% python3 -q
>>> import numpy as np
>>> from numpy import linalg as LA
>>> np.set_printoptions(suppress=True, linewidth=100)
>>> E = np.load("block18.npy")
>>> E
array([[1, 0],
       [0, 2]])
>>> ev, evecs = LA.eig(E)
>>> E @ evecs[:, 0] - ev[0] * evecs[:, 0]
array([0., 0.])
>>> print((LA.matrix_power((E != 0) + (E.T != 0) + np.eye(2), 2) > 0).astype(int))
[[1 0]
 [0 1]]
>>> np.flatnonzero(LA.matrix_power((E != 0) + (E.T != 0) + np.eye(2), 2)[0])
array([0])
>>> np.round(np.sort(LA.eigvals(E).real), 2)
array([1., 2.])
>>> E @ E
array([[1, 0],
       [0, 4]])
>>> ev, evecs = LA.eigh(E)
>>> x = np.array([3, 3])
>>> print(np.round(LA.eigvalsh(E[1:, 1:]), 2))
[2.]
>>> x @ E @ x
np.int64(27)
>>> B = E / np.sqrt((E ** 2).mean(axis=1, keepdims=True))
>>> LA.matrix_rank(E - E.mean(axis=1, keepdims=True))
np.int64(1)
>>> LA.matrix_rank(B) == LA.matrix_rank(E)
np.True_
>>> E - E.mean(axis=1, keepdims=True)
array([[ 0.5, -0.5],
       [-1. ,  1. ]])
>>> x = np.ones(2)
>>> for _ in range(4):
...     x = E @ x
...     x /= LA.norm(x)
...     print(round(x @ E @ x, 2))
... 
1.8
1.94
1.98
2.0
>>> x.round(2)
array([0.06, 1.  ])
>>> m1 = np.load("x.npy")
>>> m1
array([[ -4.58,   3.02,  -0.09],
       [  1.56,   8.4 ,   0.8 ],
       [ -2.89,  17.87,   0.99],
       [ -4.99,  -2.25,   0.82],
       [ -3.88,  -0.19,  -0.31],
       [  2.64,  28.53,  -1.27],
       [  2.58,  22.71,  -0.68],
       [  1.01, -14.21,   0.67],
       [ -5.26,   1.25,  -1.36],
       [ -5.51,  -9.89,   0.33],
       [  3.04, -16.03,   0.33],
       [ -2.62,   3.63,   0.  ],
       [  0.07,  -3.06,   0.69],
       [  7.61, -16.25,   0.07],
       [  0.84,  10.73,   1.  ],
       [  1.49,   4.91,  -0.02],
       [  0.25,   1.42,   0.07],
       [ -6.12,  20.94,  -0.93],
       [ -0.32, -21.88,   0.83],
       [  3.73, -20.14,  -0.55],
       [ -3.22,  35.39,   0.88],
       [ -0.44, -14.21,   0.43],
       [  5.31, -14.38,   0.99],
       [ -3.14,  33.09,   0.97],
       [  0.97, -25.58,  -1.34],
       [  3.36, -22.21,  -0.89],
       [ -2.36,  13.  ,   1.12]])
>>> B = m1 / np.sqrt((m1 ** 2).mean(axis=1, keepdims=True))
>>> LA.matrix_rank(m1 - m1.mean(axis=1, keepdims=True))
np.int64(2)
>>> LA.matrix_rank(B) == LA.matrix_rank(m1)
np.True_
>>> Xc = m1 - m1.mean(axis=0)
>>> Uu, sv, vt = LA.svd(Xc, full_matrices=False)
>>> np.abs(Uu[:, 0]).argmax()
np.int64(20)
>>> (np.sign(Uu[:, 0]) == np.sign(Uu[0, 0])).astype(int)
array([1, 1, 1, 0, 0, 1, 1, 0, 1, 0, 0, 1, 0, 0, 1, 1, 1, 1, 0, 0, 1, 0, 0, 1, 0, 0, 1])
>>> np.abs(vt[0]).argmax()
np.int64(1)
>>> np.searchsorted(np.cumsum(sv ** 2) / (sv ** 2).sum(), 0.9) + 1
np.int64(1)
>>> np.round(Xc.mean(axis=0), 2) + 0
array([0., 0., 0.])
>>> round((sv ** 2).sum() ** 2 / (sv ** 4).sum(), 2)
np.float64(1.07)
>>> np.round(np.abs(vt[-1]), 2) + 0
array([0., 0., 1.])
>>> Xc = (m1 - m1.mean(axis=0)) / m1.std(axis=0)
>>> np.argwhere(np.abs(Xc) > 2)
array([[13,  0]])
>>> b = LA.lstsq(np.delete(Xc, 2, axis=1), Xc[:, 2])[0]
>>> print(np.abs(b).argmax())
1
>>> np.round(1 - np.var(Xc[:, 2] - np.delete(Xc, 2, axis=1) @ b), 2)
np.float64(0.01)
>>> b.round(2)
array([-0.01,  0.11])
>>> np.round(LA.norm(m1, 2), 2)
np.float64(90.39)
>>> round(LA.norm(m1, "nuc"), 2)
np.float64(111.37)
>>> round(LA.norm(m1, 1), 2), round(float(LA.norm(m1, np.inf)), 2)
(np.float64(385.17), 39.49)
>>> print(round(float(LA.norm(m1[13], 1)), 2), round(LA.norm(m1[13], np.inf), 2))
23.93 16.25
>>> print(round(float(LA.norm(m1) ** 2 / LA.norm(m1, 2) ** 2), 2))
1.04
>>> m1[13] @ m1[15]
np.float64(-68.45)
>>> B = np.c_[m1[:, :1] @ np.array([[-3]]), np.array([-4, 1, 3, 3, -2, -1, 0, -1, -1, -3, 3, 5, -2, -3, 5, 2, 2, 1, 0, 4, -1, 0, 1, -1, 4, -2, -1])]
>>> B.round(2)
array([[ 13.74,  -4.  ],
       [ -4.68,   1.  ],
       [  8.67,   3.  ],
       [ 14.97,   3.  ],
       [ 11.64,  -2.  ],
       [ -7.92,  -1.  ],
       [ -7.74,   0.  ],
       [ -3.03,  -1.  ],
       [ 15.78,  -1.  ],
       [ 16.53,  -3.  ],
       [ -9.12,   3.  ],
       [  7.86,   5.  ],
       [ -0.21,  -2.  ],
       [-22.83,  -3.  ],
       [ -2.52,   5.  ],
       [ -4.47,   2.  ],
       [ -0.75,   2.  ],
       [ 18.36,   1.  ],
       [  0.96,   0.  ],
       [-11.19,   4.  ],
       [  9.66,  -1.  ],
       [  1.32,   0.  ],
       [-15.93,   1.  ],
       [  9.42,  -1.  ],
       [ -2.91,   4.  ],
       [-10.08,  -2.  ],
       [  7.08,  -1.  ]])
>>> LA.matrix_rank(np.c_[m1, B])
np.int64(4)
>>> LA.matrix_rank(B)
np.int64(2)
>>> np.round(LA.norm(B - m1 @ LA.lstsq(m1, B)[0], axis=0), 2) + 0
array([ 0.  , 13.01])
>>> np.round(LA.lstsq(m1, B[:, 0])[0], 2) + 0
array([-3.,  0.,  0.])
>>> J = np.load("sample3.npy")
>>> print(J)
[[ 1.97  2.04 -0.01]
 [ 1.99  2.    0.02]
 [ 2.    2.   -0.01]
 [ 1.    0.98  1.  ]
 [ 1.01  0.98  1.  ]
 [ 1.    1.03  0.98]
 [ 3.    3.    0.97]
 [ 3.    3.    0.99]
 [ 2.99  2.99  1.03]]
>>> x = np.array([-2, -1, -1])
>>> a = np.maximum(J @ x, 0)
>>> np.flatnonzero(a > 1e-9)
array([], dtype=int64)
>>> J.T @ a
array([0., 0., 0.])
>>> np.round(np.maximum(J @ x, 0) - np.maximum(-J @ x, 0), 2)
array([ -5.97,  -6.  ,  -5.99,  -3.98,  -4.  ,  -4.01,  -9.97,  -9.99, -10.  ])
>>> x = np.array([-3, -7, -7])
>>> (J @ x).argmax()
np.int64(3)
>>> print(J @ x)
[-20.12 -20.11 -19.93 -16.86 -16.89 -17.07 -36.79 -36.93 -37.11]
>>> LA.norm(J @ x) <= LA.norm(J, 2) * LA.norm(x) + 1e-9
np.True_
>>> np.einsum("ij,j->i", J, x)
array([-20.12, -20.11, -19.93, -16.86, -16.89, -17.07, -36.79, -36.93, -37.11])
>>> np.round(J @ np.ones(3), 2)
array([4.  , 4.01, 3.99, 2.98, 2.99, 3.01, 6.97, 6.99, 7.01])
>>> np.round(J * x, 2)
array([[ -5.91, -14.28,   0.07],
       [ -5.97, -14.  ,  -0.14],
       [ -6.  , -14.  ,   0.07],
       [ -3.  ,  -6.86,  -7.  ],
       [ -3.03,  -6.86,  -7.  ],
       [ -3.  ,  -7.21,  -6.86],
       [ -9.  , -21.  ,  -6.79],
       [ -9.  , -21.  ,  -6.93],
       [ -8.97, -20.93,  -7.21]])
